$ python -q
>>> import numpy as np
>>> import numpy.linalg as la
>>> np.set_printoptions(precision=3, suppress=True, linewidth=120)
>>> Z = np.array([[3, 0, 0, 3], [3, 0, 0, 2], [1, 0, 1, 2], [3, 0, 1, 1]])
>>> rng = np.random.default_rng(16)
>>> M = (rng.random((27, 4)) < 0.25) @ Z
>>> print(M)
[[1 0 1 2]
 [3 0 0 2]
 [4 0 1 5]
 [3 0 0 3]
 [3 0 0 2]
 [0 0 0 0]
 [3 0 0 3]
 [1 0 1 2]
 [1 0 1 2]
 [0 0 0 0]
 [3 0 0 2]
 [3 0 0 2]
 [3 0 0 3]
 [0 0 0 0]
 [4 0 2 3]
 [3 0 0 3]
 [4 0 2 3]
 [3 0 1 1]
 [6 0 1 4]
 [4 0 1 4]
 [3 0 0 2]
 [0 0 0 0]
 [3 0 0 2]
 [3 0 1 1]
 [0 0 0 0]
 [0 0 0 0]
 [0 0 0 0]]
>>> print(np.round(la.norm(M, 2) / la.norm(M), 3))
0.976
>>> print([round(float(x), 3) for x in la.svd(M, compute_uv=False)[:3]])
[18.933, 3.056, 2.864]
>>> la.matrix_rank(M, rtol=0.1)
np.int64(3)
>>> la.cond(M) > 100
np.True_
>>> Uu, s, vt = la.svd(M)
>>> V = vt[:(s > 1e-8).sum()]
>>> x0 = M[19] + 2 * M[1] + rng.integers(2) * np.eye(4)[3]
>>> x0
array([10.,  0.,  1.,  8.])
>>> print(la.matrix_rank(np.vstack([M, x0])))
3
>>> print(np.round(V.T @ V, 3) + 0)
[[1. 0. 0. 0.]
 [0. 0. 0. 0.]
 [0. 0. 1. 0.]
 [0. 0. 0. 1.]]
>>> print(np.round(np.diag(V.T @ V), 3) + 0)
[1. 0. 1. 1.]
>>> feats = np.load("out16.npy")
>>> feats
array([[ -8. ,  -0.5,   0.9,  -0.7],
       [ 13. ,   0.5,  -0.2,   0.3],
       [-16. ,   0.2,   0.3,   0.1],
       [  3. ,   1.1,   0.1,  -1. ]])
>>> A2 = feats + rng.integers(-2, 3, (4, 1)) @ rng.integers(-2, 3, (1, 4))
>>> print(A2)
[[ -8.    1.5   1.9   0.3]
 [ 13.   -1.5  -1.2  -0.7]
 [-16.    0.2   0.3   0.1]
 [  3.   -2.9  -1.9  -3. ]]
>>> la.matrix_rank(A2 - feats, tol=1e-8)
np.int64(1)
>>> print(A2 - feats)
[[ 0.  2.  1.  1.]
 [ 0. -2. -1. -1.]
 [ 0.  0.  0.  0.]
 [ 0. -4. -2. -2.]]
>>> np.abs(la.svd(feats)[2][-1])
array([0.012, 0.29 , 0.816, 0.5  ])
>>> la.matrix_rank(feats, rtol=0.1)
np.int64(1)
>>> round(float(la.norm(feats, 2) / la.norm(feats)), 3)
0.996
>>> K = np.array([[5, 2, 1, 4], [1, 2, 4, 1], [5, 5, 4, 2], [5, 0, 4, 2]])
>>> K[-1] = K[0] + 2 * K[1]
>>> K
array([[5, 2, 1, 4],
       [1, 2, 4, 1],
       [5, 5, 4, 2],
       [7, 6, 9, 6]])
>>> A2 = K[0, 0] * K[1:] - np.outer(K[1:, 0], K[0])
>>> print(A2)
[[  0   8  19   1]
 [  0  15  15 -10]
 [  0  16  38   2]]
>>> np.flatnonzero(~A2.round(6).any(axis=1))
array([], dtype=int64)
>>> K[:, 0] / K[0, 0]
array([1. , 0.2, 1. , 1.4])
>>> W0 = np.loadtxt("sample14.csv", delimiter=",")
>>> print(W0)
[[1.    0.9   0.81  0.729 0.656]
 [0.9   1.    0.9   0.81  0.729]
 [0.81  0.9   1.    0.9   0.81 ]
 [0.729 0.81  0.9   1.    0.9  ]
 [0.656 0.729 0.81  0.9   1.   ]]
>>> blk = np.stack([W0, -2 * W0, W0[::-1]])
>>> la.matrix_rank(blk)
array([5, 5, 5])
>>> print(la.matrix_rank(blk.reshape(3, -1)))
2
>>> x0 = np.array([0, 1, 0, 2, 0])
>>> rhs = W0 @ x0
>>> coef, lr = np.zeros(5), 1 / la.norm(W0, 2) ** 2
>>> for i in range(4):
...     coef -= lr * W0.T @ (W0 @ coef - rhs)
...     if i % 1 == 0: print(i, round(la.norm(W0 @ coef - rhs), 3))
... 
0 0.214
1 0.212
2 0.211
3 0.209
>>> print(np.round(la.cond(W0), 3))
73.438
>>> u = np.array([2, 5, -3])
>>> np.correlate(W0[2], W0[1], "full")
array([0.59 , 1.312, 2.187, 3.086, 3.848, 3.276, 2.529, 1.62 , 0.729])
>>> Lm = la.cholesky(W0)
>>> round(np.prod(np.diag(Lm)) ** 2, 3), round(la.det(W0), 3)
(np.float64(0.001), np.float64(0.001))
>>> z = rng.permutation(5)
>>> A2 = W0[:, z] * rng.choice([-1, 1], 5)
>>> A2
array([[-0.729,  0.9  ,  1.   ,  0.656,  0.81 ],
       [-0.81 ,  1.   ,  0.9  ,  0.729,  0.9  ],
       [-0.9  ,  0.9  ,  0.81 ,  0.81 ,  1.   ],
       [-1.   ,  0.81 ,  0.729,  0.9  ,  0.9  ],
       [-0.9  ,  0.729,  0.656,  1.   ,  0.81 ]])
>>> Uu, _, vt = la.svd(W0.T @ A2)
>>> z
array([3, 1, 0, 4, 2])
>>> np.round(Uu @ vt, 3) + 0
array([[ 0.,  0.,  1.,  0.,  0.],
       [ 0.,  1.,  0.,  0.,  0.],
       [ 0.,  0.,  0.,  0.,  1.],
       [-1.,  0.,  0.,  0.,  0.],
       [ 0.,  0.,  0.,  1.,  0.]])
>>> np.round(la.lstsq(W0, A2)[0], 3) + 0
array([[ 0.,  0.,  1.,  0.,  0.],
       [ 0.,  1.,  0.,  0.,  0.],
       [ 0.,  0.,  0.,  0.,  1.],
       [-1.,  0.,  0.,  0.,  0.],
       [ 0.,  0.,  0.,  1.,  0.]])
>>> J = np.load("arr.npy")
>>> J
array([[-1.9, -1. ,  2. ],
       [ 3. ,  0.1, -1. ],
       [-2. , -1. ,  2.1]])
>>> round(la.det(J.T), 3)
np.float64(0.201)
>>> la.eigvals(J)
array([0.1+1.414j, 0.1-1.414j, 0.1+0.j   ])
>>> np.kron(np.eye(2, dtype=int), J)
array([[-1.9, -1. ,  2. , -0. , -0. ,  0. ],
       [ 3. ,  0.1, -1. ,  0. ,  0. , -0. ],
       [-2. , -1. ,  2.1, -0. , -0. ,  0. ],
       [-0. , -0. ,  0. , -1.9, -1. ,  2. ],
       [ 0. ,  0. , -0. ,  3. ,  0.1, -1. ],
       [-0. , -0. ,  0. , -2. , -1. ,  2.1]])
>>> q, r_ = la.qr(J)
>>> round(float(np.trace(q @ q.T)), 3)
3.0
>>> q @ r_
array([[-1.9, -1. ,  2. ],
       [ 3. ,  0.1, -1. ],
       [-2. , -1. ,  2.1]])
>>> round(float(abs(r_[0, 0])), 3), round(float(la.norm(J[:, 0])), 3)
(4.076, 4.076)
>>> q
array([[-0.466, -0.534, -0.706],
       [ 0.736, -0.676,  0.025],
       [-0.491, -0.508,  0.708]])
>>> [round(float(x), 3) for x in la.svd(J, compute_uv=False)[:3]]
[5.101, 1.418, 0.028]
>>> np.abs(la.svd(J)[2][-1])
array([0.156, 0.822, 0.549])
>>> print(round(float(la.norm(J, 2) / la.norm(J)), 3))
0.963
>>> la.cond(J) > 100
np.True_
>>> la.matrix_rank(J, rtol=0.1)
np.int64(2)
>>> round(np.log10(la.cond(J)))
2
>>> A = np.load("layer6.npy")
>>> print(A)
[[0.455 0.318 0.227 0.   ]
 [0.263 0.053 0.368 0.316]
 [0.143 0.429 0.238 0.19 ]
 [0.167 0.292 0.125 0.417]]
>>> W1 = np.array([[-2, 0, -2, -2, 0, 2],
...     [1, -1, 2, 0, 0, 0],
...     [-2, 0, -2, 0, -2, 2],
...     [-1, -1, -2, 2, -1, -2]])
>>> coef = np.array([9, 0, -8, 1, -6, 5])
>>> act = np.maximum(A @ W1 + coef, 0)
>>> print(la.matrix_rank(act))
3
>>> print((act > 0).mean(axis=0))
[1. 0. 0. 1. 0. 1.]
>>> Z = np.array([[2, 3, 3],
...     [-2, -3, 3],
...     [-2, -2, 1],
...     [1, -3, 2],
...     [-2, 1, 2],
...     [3, 2, 2]])
>>> act @ Z
array([[35.091, 36.318, 36.773],
       [32.947, 30.368, 35.895],
       [34.19 , 32.905, 38.381],
       [32.333, 29.875, 37.375]])
>>> (act @ Z).round(6).argmax(axis=1)
array([2, 2, 2, 2])
>>> x0 = np.array([0, 3, 3, 2])
>>> rhs = feats @ x0
>>> coef, lr = np.zeros(4), 1 / la.norm(feats, 2) ** 2
>>> for i in range(200):
...     coef -= lr * feats.T @ (feats @ coef - rhs)
...     if i % 50 == 0: print(i, round(la.norm(feats @ coef - rhs), 3))
... 
0 2.775
50 2.471
100 2.235
150 2.052
>>> round(float(la.cond(feats)), 3)
61.188
>>> x0 = np.array([0, 0, 2, 0])
>>> (M * x0).sum(axis=1)
array([2, 0, 2, 0, 0, 0, 0, 2, 2, 0, 0, 0, 0, 0, 4, 0, 4, 2, 2, 2, 0, 0, 0, 2, 0, 0, 0])
>>> print(M * x0)
[[0 0 2 0]
 [0 0 0 0]
 [0 0 2 0]
 [0 0 0 0]
 [0 0 0 0]
 [0 0 0 0]
 [0 0 0 0]
 [0 0 2 0]
 [0 0 2 0]
 [0 0 0 0]
 [0 0 0 0]
 [0 0 0 0]
 [0 0 0 0]
 [0 0 0 0]
 [0 0 4 0]
 [0 0 0 0]
 [0 0 4 0]
 [0 0 2 0]
 [0 0 2 0]
 [0 0 2 0]
 [0 0 0 0]
 [0 0 0 0]
 [0 0 0 0]
 [0 0 2 0]
 [0 0 0 0]
 [0 0 0 0]
 [0 0 0 0]]
>>> def softmax(z):
...     e = np.exp(z - z.max(axis=-1, keepdims=True))
...     return e / e.sum(axis=-1, keepdims=True)
... 
>>> softmax(A[2])
array([0.223, 0.297, 0.246, 0.234])
>>> print(softmax(A[2] + 4))
[0.223 0.297 0.246 0.234]
>>> softmax(10 * A[2])
array([0.044, 0.77 , 0.115, 0.071])
>>> S = A @ A.T / np.sqrt(4)
>>> softmax(S + np.triu(np.full(S.shape, -np.inf), 1))
array([[1.   , 0.   , 0.   , 0.   ],
       [0.489, 0.511, 0.   , 0.   ],
       [0.334, 0.326, 0.341, 0.   ],
       [0.244, 0.249, 0.251, 0.257]])
>>> u = np.array([3, 5, 1])
>>> A2 = J + np.outer(u, np.eye(3)[1])
>>> print(la.matrix_rank(la.inv(A2) - la.inv(J), tol=1e-8))
1
>>> la.matrix_rank(A2 - J)
np.int64(1)
>>> print(np.round(la.det(A2) / la.det(J), 3), round(float(1 + la.solve(J, u)[1]), 3))
-42.532 -42.532
>>> arr = np.array([[2, 1, 1, -3], [2, -1, 2, 3], [0, 0, -3, 0], [1, 1, 0, -3]])
>>> arr
array([[ 2,  1,  1, -3],
       [ 2, -1,  2,  3],
       [ 0,  0, -3,  0],
       [ 1,  1,  0, -3]])
>>> Uu, s, vt = la.svd(arr)
>>> V = vt[:(s > 1e-8).sum()]
>>> x0 = arr[3] + -3 * arr[2] + rng.integers(2) * np.eye(4)[0]
>>> x0
array([ 1.,  1.,  9., -3.])
>>> np.diag(V.T @ V)
array([1. , 0.1, 1. , 0.9])
>>> np.round(la.norm(x0 - V.T @ V @ x0), 3)
np.float64(0.0)
>>> u, v = arr[2], arr[0]
>>> print(u @ v)
-3
>>> p = (u @ v) / (u @ u) * u
>>> round(la.norm(u + v) ** 2 + la.norm(u - v) ** 2, 3)
np.float64(48.0)
>>> np.abs(np.diag(la.qr(arr)[1])) > 1e-9
array([ True,  True,  True, False])
>>> la.lstsq(arr[:-1].T, arr[-1])[2]
np.int32(3)
>>> np.allclose(arr[:-1].T @ la.lstsq(arr[:-1].T, arr[-1])[0], arr[-1])
True
>>> np.unique(arr.round(6), axis=0).shape
(4, 4)
>>> A2 = arr / la.norm(arr, axis=1, keepdims=True)
>>> gram = A2 @ A2.T
>>> round(float(np.degrees(np.arccos(np.clip(gram[1, 2], -1, 1)))), 3)
118.126
>>> (np.abs(gram) > 0.9).astype(int)
array([[1, 0, 0, 1],
       [0, 1, 0, 0],
       [0, 0, 1, 0],
       [1, 0, 0, 1]])
>>> mat = np.array([[0.0, 4.0, -5.0, -8.0],
...     [4.0, 0.0, 0.0, 0.0],
...     [-5.0, 0.0, 0.0, 0.0],
...     [-8.0, 0.0, 0.0, 0.0]])
>>> gram = mat.T @ mat
>>> (mat @ mat.T).shape
(4, 4)
>>> print(gram)
[[105.   0.   0.   0.]
 [  0.  16. -20. -32.]
 [  0. -20.  25.  40.]
 [  0. -32.  40.  64.]]
>>> print(np.round(la.svd(mat, compute_uv=False) ** 2, 3) + 0)
[105. 105.   0.   0.]
>>> print(np.allclose(gram, gram.T))
True
